$ ipython --no-banner

In [1]: import numpy as np

In [2]: import numpy.linalg as la

In [3]: np.set_printoptions(precision=1, suppress=True, linewidth=140, legacy="1.25")

In [4]: tidy = lambda a: np.round(a, 1) + 0

In [5]: W0 = np.array([[14, -6, -17, -6], [-6, 12, 6, -4], [-17, 6, 26, 7], [-6, -4, 7, 10]])

In [6]: print(W0)
[[ 14  -6 -17  -6]
 [ -6  12   6  -4]
 [-17   6  26   7]
 [ -6  -4   7  10]]

In [7]: vals, V = la.eig(W0)

In [8]: print(tidy(np.prod(vals)))
1764.0

In [9]: print(tidy(vals))
[42.4  0.7  3.8 15.1]

In [10]: print(tidy(W0 @ V[:, 0] - vals[0] * V[:, 0]))
[0. 0. 0. 0.]

In [11]: proj = np.triu(np.array([[-2, 1, 0, -2], [-2, 1, 1, 3], [2, 0, 0, -1], [3, 3, -3, 0]]), 1) + np.eye(4)

In [12]: Y = proj @ W0 @ la.inv(proj)

In [13]: print(Y)
[[  20.   -6.  -19.    9.]
 [ -41.   47.    6. -184.]
 [ -11.   21.   -2.  -90.]
 [  -6.    2.    5.   -3.]]

In [14]: print(tidy(la.det(Y)))
1764.0

In [15]: print(tidy(la.det(W0[::-1])))
1764.0

In [16]: print(tidy(np.poly(W0)))
[    1.   -62.   902. -3036.  1764.]

In [17]: print(np.einsum("ii->", W0))
62

In [18]: low = la.cholesky(W0)

In [19]: print(tidy(np.prod(np.diag(low)) ** 2), tidy(la.det(W0)))
1764.0 1764.0

In [20]: print(tidy(low @ low.T))
[[ 14.  -6. -17.  -6.]
 [ -6.  12.   6.  -4.]
 [-17.   6.  26.   7.]
 [ -6.  -4.   7.  10.]]

In [21]: print(tidy(low))
[[ 3.7  0.   0.   0. ]
 [-1.6  3.1  0.   0. ]
 [-4.5 -0.4  2.3  0. ]
 [-1.6 -2.1 -0.5  1.6]]

In [22]: print(tidy(W0 / np.sqrt(np.outer(np.diag(W0), np.diag(W0)))))
[[ 1.  -0.5 -0.9 -0.5]
 [-0.5  1.   0.3 -0.4]
 [-0.9  0.3  1.   0.4]
 [-0.5 -0.4  0.4  1. ]]
